>>> import numpy as np
>>> np.set_printoptions(precision=1, suppress=True, linewidth=160)
>>> m1 = np.load("data.npy")
>>> m1
array([[-0.4,  0.4, -0.8],
       [ 0.7, -0.4, -0.4],
       [-0.1, -0.5, -0.5],
       [ 0.5,  0.7, -0.2]])
>>> hat = m1 @ np.linalg.solve(m1.T @ m1, m1.T)
>>> np.diag(hat)
array([0.9, 0.8, 0.5, 0.8])
>>> np.linalg.matrix_rank(np.eye(4) - hat)
np.int64(1)
>>> np.allclose(hat @ hat, hat)
True
>>> round(np.trace(hat), 1)
np.float64(3.0)
>>> Q, V = np.linalg.qr(m1[:, :1])[0], np.linalg.qr(m1[:, 1:])[0]
>>> s = np.linalg.svd(Q.T @ V, compute_uv=False)
>>> round(np.linalg.norm(Q @ Q.T - V @ V.T, 2), 1)
np.float64(1.0)
>>> s.round(1) + 0
array([0.])
>>> (s > 0.9).sum()
np.int64(0)
>>> T = np.stack([m1, 3 * m1, m1[::-1]])
>>> (T @ m1.T).shape
(3, 4, 4)
>>> np.linalg.norm(T, axis=(1, 2))
array([1.7, 5.2, 1.7])
>>> T.shape
(3, 4, 3)
>>> T.sum(axis=0)
array([[-1.1,  2.1, -3.2],
       [ 2.8, -2. , -2.1],
       [ 0.2, -2.4, -2.4],
       [ 1.7,  3.1, -1.5]])
>>> np.einsum("bij,cij->bc", T, T)
array([[ 3. ,  9. ,  0.9],
       [ 9. , 27. ,  2.7],
       [ 0.9,  2.7,  3. ]])
>>> J = np.load("m.npy")
>>> J
array([[0, 0, 1, 1, 1],
       [0, 0, 4, 1, 2],
       [1, 4, 4, 2, 2],
       [1, 1, 2, 0, 4],
       [1, 2, 2, 4, 4]])
>>> np.linalg.matrix_rank(J, rtol=0.1)
np.int64(4)
>>> [round(float(x), 1) for x in np.linalg.svd(J, compute_uv=False)[:3]]
[10.2, 3.0, 3.0]
>>> np.linalg.cond(J) > 100
np.True_
>>> Q = J.astype(float).copy()
>>> for j in range(5):
...     Q[:, j] -= Q[:, :j] @ (Q[:, :j].T @ Q[:, j])
...     Q[:, j] /= np.linalg.norm(Q[:, j])
... 
>>> np.round(Q.T @ J, 1) + 0
array([[ 1.7,  4. ,  4.6,  3.5,  5.8],
       [ 0. ,  2.2,  1.5,  0.9, -1.5],
       [ 0. ,  0. ,  4.2,  0.9,  2.1],
       [ 0. ,  0. ,  0. ,  2.9,  0.9],
       [ 0. ,  0. ,  0. ,  0. ,  0.3]])
>>> x = np.array([2, -1, 0, -1, -2])
>>> (J @ x).argmax()
np.int64(0)
>>> (J * x).sum(axis=1)
array([ -3,  -5,  -8,  -7, -12])
>>> J @ (2 * x)
array([ -6, -10, -16, -14, -24])
>>> J * x
array([[ 0,  0,  0, -1, -2],
       [ 0,  0,  0, -1, -4],
       [ 2, -4,  0, -2, -4],
       [ 2, -1,  0,  0, -8],
       [ 2, -2,  0, -4, -8]])
>>> np.linalg.norm(J @ x) <= np.linalg.norm(J, 2) * np.linalg.norm(x) + 1e-9
np.True_
>>> np.einsum("ij,j->i", J, x)
array([ -3,  -5,  -8,  -7, -12])
>>> ev, V = np.linalg.eig(J)
>>> ev
array([10.2,  3. , -0.1, -2.2, -3. ])
>>> np.sort(np.linalg.eigvals(np.linalg.inv(J)))
array([-17.1,  -0.5,  -0.3,   0.1,   0.3])
>>> hat = np.triu(np.array([[4, 3, 9, 9, 9],
...     [3, 6, 3, 4, 1],
...     [2, 9, 0, 3, 5],
...     [9, 8, 6, 1, 5],
...     [1, 1, 2, 0, 1]]), 1) + np.eye(5)
>>> A2 = hat @ J @ np.linalg.inv(hat)
>>> np.round(np.linalg.det(A2), 1)
np.float64(-12.0)
>>> M = np.loadtxt("block0.csv", delimiter=",")
>>> M
array([[ 7., -3.,  0.,  0.,  0.,  0.],
       [-3.,  7., -3.,  0.,  0.,  0.],
       [ 0., -3.,  5., -3.,  0.,  0.],
       [ 0.,  0., -3.,  1., -3.,  0.],
       [ 0.,  0.,  0., -3.,  6., -3.],
       [ 0.,  0.,  0.,  0., -3.,  6.]])
>>> round(np.linalg.norm(M, 1), 1), round(float(np.linalg.norm(M, np.inf)), 1)
(np.float64(13.0), 13.0)
>>> np.linalg.norm(M, axis=0)
array([7.6, 8.2, 6.6, 4.4, 7.3, 6.7])
>>> np.round(np.linalg.norm(M[2] - M[0]), 1)
np.float64(9.1)
>>> round(float(np.linalg.norm(M, 2)), 1)
11.1
>>> round(np.linalg.norm(M, "nuc"), 1)
np.float64(35.8)
>>> M[2] @ M[0]
np.float64(9.0)
>>> round(np.linalg.norm(M[2], 1), 1), round(float(np.linalg.norm(M[2], np.inf)), 1)
(np.float64(11.0), 5.0)
